In [1]: import numpy as np

In [2]: import numpy.linalg as la

In [3]: np.set_printoptions(precision=1, suppress=True, linewidth=120, legacy="1.25")

In [4]: tidy = lambda a: np.round(a, 1) + 0

In [5]: arr = np.loadtxt("sample9.csv", delimiter=",")

In [6]: arr
Out[6]: 
array([[ 5., -1.,  3., -3.,  0.,  5., -4.,  3.,  5., -4.,  5.],
       [ 0.,  3., -1.,  4.,  5., -3., -4.,  0., -2., -2.,  3.],
       [ 0.,  0., -5., -1.,  2.,  1., -3.,  3.,  4.,  3.,  4.],
       [ 0.,  0.,  0.,  4.,  0., -1., -1.,  3., -4., -2.,  0.],
       [ 0.,  0.,  0.,  0., -4.,  1., -5., -1., -1.,  1.,  3.],
       [ 0.,  0.,  0.,  0.,  0.,  0.,  0., -2.,  4.,  5.,  2.],
       [ 0.,  0.,  0.,  0.,  0.,  0.,  1.,  4., -5., -3., -5.],
       [ 0.,  0.,  0.,  0.,  0.,  0.,  0., -2., -5.,  5., -2.],
       [ 0.,  0.,  0.,  0.,  0.,  0.,  0.,  0.,  3., -2., -5.],
       [ 0.,  0.,  0.,  0.,  0.,  0.,  0.,  0.,  0., -5.,  0.],
       [ 0.,  0.,  0.,  0.,  0.,  0.,  0.,  0.,  0.,  0.,  0.]])

In [7]: np.argsort(-la.norm(arr, axis=0).round(6), kind="stable")[:3]
Out[7]: array([ 8,  9, 10])

In [8]: la.matrix_rank(arr, rtol=0.1)
Out[8]: 8

In [9]: print([round(float(x), 1) for x in la.svd(arr, compute_uv=False)[:3]])
[15.6, 12.5, 11.1]

In [10]: la.cond(arr) > 100
Out[10]: True

In [11]: U, sigma, Vh = la.svd(arr)

In [12]: np.argmax(sigma[:-1] / (sigma[1:] + 1e-6)) + 1
Out[12]: 10

In [13]: out = U[:, :10] @ np.diag(sigma[:10]) @ Vh[:10]

In [14]: la.matrix_rank(arr, rtol=0.05)
Out[14]: 9

In [15]: tidy(la.norm(arr - out, 2)), sigma[10]
Out[15]: (0.0, 0.0)

In [16]: tidy(la.norm(arr - out) / la.norm(arr))
Out[16]: 0.0

In [17]: la.matrix_rank(out)
Out[17]: 10
